In [1]: import numpy as np

In [2]: from numpy import linalg as LA

In [3]: np.set_printoptions(precision=2, suppress=True, linewidth=200, legacy="1.25")

In [4]: rnd = lambda a: np.round(a, 2) + 0

In [5]: K = np.array([[-0.8, 0.7, -1.0],
   ...:     [-0.9, 1.9, -0.2],
   ...:     [-0.7, 1.2, 0.7],
   ...:     [-0.3, -1.2, 1.2],
   ...:     [-0.1, 0.6, -0.6],
   ...:     [-1.1, 0.5, -1.6],
   ...:     [-1.3, -1.0, -1.1],
   ...:     [-0.3, 1.1, -1.4],
   ...:     [-0.8, 1.9, 0.6],
   ...:     [1.4, 0.3, -0.4],
   ...:     [1.3, 0.3, 0.1],
   ...:     [1.7, 1.0, 1.6],
   ...:     [-0.7, -0.5, -1.1],
   ...:     [-0.2, 0.5, -0.2],
   ...:     [0.5, -0.3, 0.7],
   ...:     [-0.3, -0.3, 3.0],
   ...:     [-0.5, -0.7, 0.4],
   ...:     [-0.1, -0.2, 0.1]])

In [6]: rng = np.random.default_rng(79)

In [7]: K[:, 0] = 4 * K[:, 2] + 0.05 * rng.normal(size=18)

In [8]: print(rnd(K))
[[-3.97  0.7  -1.  ]
 [-0.84  1.9  -0.2 ]
 [ 2.82  1.2   0.7 ]
 [ 4.77 -1.2   1.2 ]
 [-2.34  0.6  -0.6 ]
 [-6.4   0.5  -1.6 ]
 [-4.49 -1.   -1.1 ]
 [-5.57  1.1  -1.4 ]
 [ 2.37  1.9   0.6 ]
 [-1.57  0.3  -0.4 ]
 [ 0.43  0.3   0.1 ]
 [ 6.38  1.    1.6 ]
 [-4.36 -0.5  -1.1 ]
 [-0.8   0.5  -0.2 ]
 [ 2.84 -0.3   0.7 ]
 [12.01 -0.3   3.  ]
 [ 1.51 -0.7   0.4 ]
 [ 0.4  -0.2   0.1 ]]

In [9]: # column 0 is much longer than the rest

In [10]: Ac = K - K.mean(axis=0)

In [11]: vecs = LA.svd(Ac)[2][:2]

In [12]: other = Ac - Ac @ vecs.T @ vecs

In [13]: print(rnd(np.cov(Ac @ vecs.T, rowvar=False)))
[[22.99  0.  ]
 [ 0.    0.81]]

In [14]: print(LA.norm(other, axis=1).round(6).argmax())
6

In [15]: print(rnd(np.diag(vecs.T @ vecs)))
[0.94 1.   0.06]

In [16]: other = np.c_[K[:, :2] @ np.array([[1, 0], [1, 0]]), np.array([-1, 2, 0, 1, 2, -3, 2, -1, -3, 2, 2, -1, 2, -2, -3, -3, -2, -3])]

In [17]: print(rnd(other))
[[-3.27  0.   -1.  ]
 [ 1.06  0.    2.  ]
 [ 4.02  0.    0.  ]
 [ 3.57  0.    1.  ]
 [-1.74  0.    2.  ]
 [-5.9   0.   -3.  ]
 [-5.49  0.    2.  ]
 [-4.47  0.   -1.  ]
 [ 4.27  0.   -3.  ]
 [-1.27  0.    2.  ]
 [ 0.73  0.    2.  ]
 [ 7.38  0.   -1.  ]
 [-4.86  0.    2.  ]
 [-0.3   0.   -2.  ]
 [ 2.54  0.   -3.  ]
 [11.71  0.   -3.  ]
 [ 0.81  0.   -2.  ]
 [ 0.2   0.   -3.  ]]

In [18]: print(rnd(LA.norm(LA.qr(K)[0].T @ other, axis=0) ** 2 / ((other ** 2).sum(axis=0) + 1e-12)))
[1.   0.   0.13]

In [19]: print(LA.matrix_rank(np.c_[K, other]))
4

In [20]: r0, v = other[17], other[7]

In [21]: print(rnd(r0 @ r0))
9.04

In [22]: pr = (r0 @ v) / (r0 @ r0) * r0

In [23]: print(rnd(np.outer(r0, v)))
[[-0.9   0.   -0.2 ]
 [ 0.    0.    0.  ]
 [13.42  0.    3.  ]]

In [24]: print(rnd(LA.norm(r0 + v) ** 2 + LA.norm(r0 - v) ** 2))
60.09

In [25]: Q, vecs = LA.qr(K[:, :2])[0], LA.qr(K[:, 2:])[0]

In [26]: s = LA.svd(Q.T @ vecs, compute_uv=False)

In [27]: print((s > 0.9).sum())
1

In [28]: print(rnd(LA.norm(Q @ Q.T - vecs @ vecs.T, 2)))
1.0

In [29]: Ac = K - K.mean(axis=1)
Traceback (most recent call last):
  Cell In[29], line 1
    Ac = K - K.mean(axis=1)
ValueError: operands could not be broadcast together with shapes (18,3) (18,) 


In [30]: Ac = K - K.mean(axis=0)

In [31]: Uu, s, Vh = LA.svd(Ac, full_matrices=False)

In [32]: print(np.abs(Vh[0]).argmax())
0

In [33]: print(LA.matrix_rank(Ac))
3

In [34]: print(rnd(np.abs(Vh[-1])))
[0.24 0.   0.97]

In [35]: print(rnd(s ** 2 / (s ** 2).sum()))
[0.97 0.03 0.  ]

In [36]: print(rnd((s ** 2).sum() ** 2 / (s ** 4).sum()))
1.07

In [37]: th = np.deg2rad(72)

In [38]: E = np.eye(3)

In [39]: E[np.ix_([2, 0], [2, 0])] = [[np.cos(th), -np.sin(th)], [np.sin(th), np.cos(th)]]

In [40]: print(rnd(E))
[[ 0.31  0.    0.95]
 [ 0.    1.    0.  ]
 [-0.95  0.    0.31]]

In [41]: vec = np.array([3, 2, 3])

In [42]: print(rnd(E * vec))
[[ 0.93  0.    2.85]
 [ 0.    2.    0.  ]
 [-2.85  0.    0.93]]

In [43]: F = np.load("data.npy")

In [44]: print(F)
[[ 0  0]
 [ 0 -2]
 [ 0 -1]
 [ 0  2]]

In [45]: Uu, s, Vh = LA.svd(F)

In [46]: vecs = Vh[:(s > 1e-8).sum()]

In [47]: vec = F[0] + -2 * F[2] + rng.integers(2) * np.eye(2)[1]

In [48]: print(vec)
[0. 2.]

In [49]: print(np.diag(vecs.T @ vecs))
[0. 1.]

In [50]: other = np.array([[-2, -3], [-2, -2], [1, 3]])

In [51]: arr = np.tile(other, (2, 3))

In [52]: print(arr)
[[-2 -3 -2 -3 -2 -3]
 [-2 -2 -2 -2 -2 -2]
 [ 1  3  1  3  1  3]
 [-2 -3 -2 -3 -2 -3]
 [-2 -2 -2 -2 -2 -2]
 [ 1  3  1  3  1  3]]

In [53]: other = arr[0, 0] * arr[1:] - np.outer(arr[1:, 0], arr[0])

In [54]: print(other)
[[ 0 -2  0 -2  0 -2]
 [ 0 -3  0 -3  0 -3]
 [ 0  0  0  0  0  0]
 [ 0 -2  0 -2  0 -2]
 [ 0 -3  0 -3  0 -3]]

In [55]: print(LA.matrix_rank(other), LA.matrix_rank(arr))
1 2

In [56]: print(np.flatnonzero(~other.round(6).any(axis=1)))
[2]

In [57]: z = rng.permutation(6)

In [58]: print(z)
[4 1 3 2 5 0]

In [59]: other = arr[z][:, z]

In [60]: print(rnd(np.sort(np.abs(LA.eigvals(other)))))
[0. 0. 0. 0. 0. 5.]

In [61]: print(np.trace(other))
-5

In [62]: print(other)
[[-2 -2 -2 -2 -2 -2]
 [-2 -2 -2 -2 -2 -2]
 [-2 -3 -3 -2 -3 -2]
 [ 1  3  3  1  3  1]
 [ 1  3  3  1  3  1]
 [-2 -3 -3 -2 -3 -2]]

In [63]: print(np.allclose(other, arr))
False

In [64]: mat = np.load("block10.npy")

In [65]: print(mat)
[[0.1 3.  3. ]
 [1.  0.1 3. ]
 [0.  3.  3.1]]

In [66]: other = mat / np.sqrt((mat ** 2).mean(axis=1, keepdims=True))

In [67]: print(LA.matrix_rank(mat - mat.mean(axis=1, keepdims=True)))
2

In [68]: print(rnd(other[1]))
[0.55 0.05 1.64]

In [69]: print(rnd(LA.norm(other, axis=1)))
[1.73 1.73 1.73]

In [70]: print(np.argsort(-LA.norm(mat, axis=0).round(6), kind="stable")[:3])
[2 1 0]

In [71]: print(round(np.log10(LA.cond(mat))))
2

In [72]: print(rnd(np.abs(LA.svd(mat)[2][-1])))
[0.9  0.3  0.31]

In [73]: other = np.array([[2, 1], [0, -1]])

In [74]: cent = np.kron(other, mat)

In [75]: print(rnd(LA.norm(cent, 2)), rnd(LA.norm(other, 2) * LA.norm(mat, 2)))
14.87 14.87

In [76]: print(cent)
[[ 0.2  6.   6.   0.1  3.   3. ]
 [ 2.   0.2  6.   1.   0.1  3. ]
 [ 0.   6.   6.2  0.   3.   3.1]
 [ 0.   0.   0.  -0.1 -3.  -3. ]
 [ 0.   0.   0.  -1.  -0.1 -3. ]
 [ 0.   0.   0.  -0.  -3.  -3.1]]

In [77]: vec = np.array([0, 0, 0])

In [78]: print((mat @ vec).argmax())
0

In [79]: print((mat * vec).sum(axis=1))
[0. 0. 0.]

In [80]: print(np.einsum("ij,j->i", mat, vec))
[0. 0. 0.]

In [81]: print(np.sign((mat @ vec).round(6)))
[0. 0. 0.]

In [82]: print(mat * vec)
[[0. 0. 0.]
 [0. 0. 0.]
 [0. 0. 0.]]

In [83]: print(mat @ np.ones(3))
[6.1 4.1 6.1]

In [84]: print(mat @ np.eye(3)[2])
[3.  3.  3.1]

In [85]: X = np.load("w.npy")

In [86]: print(X)
[[ 0  0  1 -3]
 [ 0  0  0  0]
 [ 0  2  0  0]]

In [87]: print(np.argsort(-LA.norm(X, axis=0).round(6), kind="stable")[:3])
[3 1 2]

In [88]: print(LA.cond(X) > 100)
True

In [89]: print(rnd(LA.norm(X, 2) / LA.norm(X)))
0.85

In [90]: print(LA.matrix_rank(X, rtol=0.1))
2

In [91]: print([round(float(x), 2) for x in LA.svd(X, compute_uv=False)[:3]])
[3.16, 2.0, 0.0]

In [92]: rank = LA.matrix_rank(X)

In [93]: print(rank)
2

In [94]: ns = LA.svd(X)[2][rank:].T

In [95]: print(ns.shape)
(4, 2)

In [96]: print(np.allclose(X @ ns, 0))
True

In [97]: print([int(LA.matrix_rank(X[:, :j + 1])) for j in range(4)])
[0, 1, 2, 2]

In [98]: print([int(LA.matrix_rank(np.delete(X, i, axis=0))) for i in range(3)])
[1, 2, 1]

In [99]: M = np.loadtxt("mat.csv", delimiter=",")

In [100]: print(M)
[[  0.7   4.    0.7]
 [  0.9  50.   -0.9]
 [ -1.   -8.   -1. ]
 [  2.5 -16.    0.8]]

In [101]: other = np.c_[M[:, :2] @ np.array([[4, 4], [5, 4]]), np.array([2, 2, 3, 0])]

In [102]: print(other)
[[ 22.8  18.8   2. ]
 [253.6 203.6   2. ]
 [-44.  -36.    3. ]
 [-70.  -54.    0. ]]

In [103]: print(LA.matrix_rank(np.c_[M, other]))
4

In [104]: z = rng.permutation(3)

In [105]: other = M[:, z] * rng.choice([-1, 1], 3)

In [106]: print(other)
[[  0.7  -0.7  -4. ]
 [ -0.9  -0.9 -50. ]
 [ -1.    1.    8. ]
 [  0.8  -2.5  16. ]]

In [107]: Uu, _, Vh = LA.svd(M.T @ other)

In [108]: print(z)
[2 0 1]

In [109]: print(rnd(Uu @ Vh))
[[ 0. -1.  0.]
 [ 0.  0. -1.]
 [ 1.  0.  0.]]

In [110]: print(rnd(LA.norm(other, 2) / LA.norm(other)))
1.0

In [111]: print(LA.matrix_rank(other, rtol=0.1))
1

In [112]: print(np.argsort(-LA.norm(other, axis=0).round(6), kind="stable")[:3])
[2 1 0]

In [113]: print([round(float(x), 2) for x in LA.svd(other, compute_uv=False)[:3]])
[53.26, 3.1, 1.0]

In [114]: print(rnd(np.abs(LA.svd(other)[2][-1])))
[0.93 0.37 0.02]

In [115]: W0 = np.abs(np.array([[4, 5, 2, 4], [-1, 0, 3, -3], [-1, -1, 0, -3], [-1, 0, 4, 4]])) + np.eye(4)

In [116]: W0 = W0 / W0.sum(axis=1, keepdims=True)

In [117]: print(rnd(W0))
[[0.31 0.31 0.12 0.25]
 [0.12 0.12 0.38 0.38]
 [0.17 0.17 0.17 0.5 ]
 [0.1  0.   0.4  0.5 ]]

In [118]: r0 = np.array([1, 2, 0])

In [119]: print(rnd(np.convolve(W0[2], r0)))
[0.17 0.5  0.5  0.83 1.   0.  ]

In [120]: print(rnd(np.correlate(W0[2], W0[3], "full")))
[0.08 0.15 0.15 0.33 0.22 0.02 0.05]

In [121]: print(rnd(np.cross(W0[2, :3], W0[3, :3])))
[ 0.07 -0.05 -0.02]

In [122]: print(W0 @ np.ones(4))
[1. 1. 1. 1.]

In [123]: print(W0.sum(axis=1))
[1. 1. 1. 1.]

In [124]: print(rnd(np.sort(np.abs(LA.eigvals(W0)))[::-1]))
[1.   0.22 0.18 0.07]

In [125]: print(rnd(LA.matrix_power(W0, 100)))
[[0.15 0.11 0.29 0.45]
 [0.15 0.11 0.29 0.45]
 [0.15 0.11 0.29 0.45]
 [0.15 0.11 0.29 0.45]]

In [126]: pr = np.eye(4)[1]

In [127]: for _ in range(5):
     ...:     pr = pr @ W0
     ...:     print(pr.round(2))
     ...: 
[0.12 0.12 0.38 0.38]
[0.15 0.12 0.28 0.45]
[0.15 0.11 0.29 0.45]
[0.15 0.11 0.29 0.45]
[0.15 0.11 0.29 0.45]
